% python3 -q
>>> import numpy as np
>>> import numpy.linalg as la
>>> np.set_printoptions(precision=2, suppress=True, linewidth=100, sign=" ")
>>> r0 = np.array([3, 0, 1, 0, -2, -3, 1, -2, 2, -1]) + 0.5
>>> K = np.outer(r0, r0) / (r0 @ r0)
>>> K
array([[ 0.36,  0.05,  0.15,  0.05, -0.15, -0.25,  0.15, -0.15,  0.25, -0.05],
       [ 0.05,  0.01,  0.02,  0.01, -0.02, -0.04,  0.02, -0.02,  0.04, -0.01],
       [ 0.15,  0.02,  0.07,  0.02, -0.07, -0.11,  0.07, -0.07,  0.11, -0.02],
       [ 0.05,  0.01,  0.02,  0.01, -0.02, -0.04,  0.02, -0.02,  0.04, -0.01],
       [-0.15, -0.02, -0.07, -0.02,  0.07,  0.11, -0.07,  0.07, -0.11,  0.02],
       [-0.25, -0.04, -0.11, -0.04,  0.11,  0.18, -0.11,  0.11, -0.18,  0.04],
       [ 0.15,  0.02,  0.07,  0.02, -0.07, -0.11,  0.07, -0.07,  0.11, -0.02],
       [-0.15, -0.02, -0.07, -0.02,  0.07,  0.11, -0.07,  0.07, -0.11,  0.02],
       [ 0.25,  0.04,  0.11,  0.04, -0.11, -0.18,  0.11, -0.11,  0.18, -0.04],
       [-0.05, -0.01, -0.02, -0.01,  0.02,  0.04, -0.02,  0.02, -0.04,  0.01]])
>>> Uu, s, Vh = la.svd(K, full_matrices=False)
>>> (s > 1e-8).sum()
np.int64(1)
>>> np.round(Vh @ Vh.T, 2) + 0
array([[ 1.,  0.,  0.,  0.,  0.,  0.,  0.,  0.,  0.,  0.],
       [ 0.,  1.,  0.,  0.,  0.,  0.,  0.,  0.,  0.,  0.],
       [ 0.,  0.,  1.,  0.,  0.,  0.,  0.,  0.,  0.,  0.],
       [ 0.,  0.,  0.,  1.,  0.,  0.,  0.,  0.,  0.,  0.],
       [ 0.,  0.,  0.,  0.,  1.,  0.,  0.,  0.,  0.,  0.],
       [ 0.,  0.,  0.,  0.,  0.,  1.,  0.,  0.,  0.,  0.],
       [ 0.,  0.,  0.,  0.,  0.,  0.,  1.,  0.,  0.,  0.],
       [ 0.,  0.,  0.,  0.,  0.,  0.,  0.,  1.,  0.,  0.],
       [ 0.,  0.,  0.,  0.,  0.,  0.,  0.,  0.,  1.,  0.],
       [ 0.,  0.,  0.,  0.,  0.,  0.,  0.,  0.,  0.,  1.]])
>>> np.abs(Uu[:, 0]).round(6).argmax()
np.int64(0)
>>> np.round(Uu.T @ Uu, 2) + 0
array([[ 1.,  0.,  0.,  0.,  0.,  0.,  0.,  0.,  0.,  0.],
       [ 0.,  1.,  0.,  0.,  0.,  0.,  0.,  0.,  0.,  0.],
       [ 0.,  0.,  1.,  0.,  0.,  0.,  0.,  0.,  0.,  0.],
       [ 0.,  0.,  0.,  1.,  0.,  0.,  0.,  0.,  0.,  0.],
       [ 0.,  0.,  0.,  0.,  1.,  0.,  0.,  0.,  0.,  0.],
       [ 0.,  0.,  0.,  0.,  0.,  1.,  0.,  0.,  0.,  0.],
       [ 0.,  0.,  0.,  0.,  0.,  0.,  1.,  0.,  0.,  0.],
       [ 0.,  0.,  0.,  0.,  0.,  0.,  0.,  1.,  0.,  0.],
       [ 0.,  0.,  0.,  0.,  0.,  0.,  0.,  0.,  1.,  0.],
       [ 0.,  0.,  0.,  0.,  0.,  0.,  0.,  0.,  0.,  1.]])
>>> np.round(s / s[0], 2) + 0
array([ 1.,  0.,  0.,  0.,  0.,  0.,  0.,  0.,  0.,  0.])
>>> X = np.load("out12.npy")
>>> X
array([[  0,   0,   0,   1,   1,   0,   1,   1,   2],
       [  2,   0,   1,   1,   1,   1,   3,   1,   4],
       [  3,   1,   1,   1,   1,   2,   3,   2,   5],
       [  4,   3,   2,   1,   1,   3,   3,   3,   6],
       [  4,   3,   4,   1,   1,   4,   5,   4,   7],
       [  6,   3,   6,   3,   2,   5,   5,   4,   9],
       [  7,   3,   8,   3,   4,   6,   5,   6,   9],
       [  8,   5,   9,   5,   5,   8,   7,   6,  11],
       [  9,   6,  11,   6,   6,   8,   8,   8,  12],
       [  9,   7,  13,   7,   7,  10,   8,  10,  12],
       [  9,   9,  15,   7,   7,  12,   8,  11,  13],
       [  9,  11,  17,   8,   9,  13,   9,  13,  13],
       [ 10,  13,  19,   8,  10,  13,  11,  13,  13],
       [ 11,  14,  21,  10,  11,  14,  12,  13,  15],
       [ 13,  15,  23,  10,  12,  15,  14,  14,  15],
       [ 13,  15,  23,  10,  13,  17,  15,  14,  17],
       [ 14,  17,  23,  11,  15,  17,  16,  14,  19],
       [ 16,  17,  24,  11,  17,  18,  18,  16,  20],
       [ 18,  18,  25,  13,  18,  20,  18,  18,  20]])
>>> Xs = (X - X.mean(axis=0)) / X.std(axis=0)
>>> np.argwhere(np.abs(Xs) > 2)
array([], shape=(0, 2), dtype=int64)
>>> c = la.lstsq(np.delete(Xs, 3, axis=1), Xs[:, 3])[0]
>>> c
array([ 0.13, -0.03,  0.73,  0.68,  0.02, -0.56, -0.13,  0.16])
>>> out = np.c_[X[:, :3] @ np.array([[0, -3, 3], [-1, 3, 3], [5, 0, -5]]), np.array([2, -3, 1, -1, 3, -3, 3, -2, -3, 2, 1, -3, 1, 3, -3, -3, 0, 3, 3])]
>>> out
array([[  0,   0,   0,   2],
       [  5,  -6,   1,  -3],
       [  4,  -6,   7,   1],
       [  7,  -3,  11,  -1],
       [ 17,  -3,   1,   3],
       [ 27,  -9,  -3,  -3],
       [ 37, -12, -10,   3],
       [ 40,  -9,  -6,  -2],
       [ 49,  -9, -10,  -3],
       [ 58,  -6, -17,   2],
       [ 66,   0, -21,   1],
       [ 74,   6, -25,  -3],
       [ 82,   9, -26,   1],
       [ 91,   9, -30,   3],
       [100,   6, -31,  -3],
       [100,   6, -31,  -3],
       [ 98,   9, -22,   0],
       [103,   3, -21,   3],
       [107,   0, -17,   3]])
>>> np.round(la.lstsq(X, out[:, 0])[0], 2) + 0
array([ 0., -1.,  5.,  0.,  0.,  0.,  0.,  0.,  0.])
>>> np.round(la.norm(out - X @ la.lstsq(X, out)[0], axis=0), 2) + 0
array([ 0.  ,  0.  ,  0.  ,  8.99])
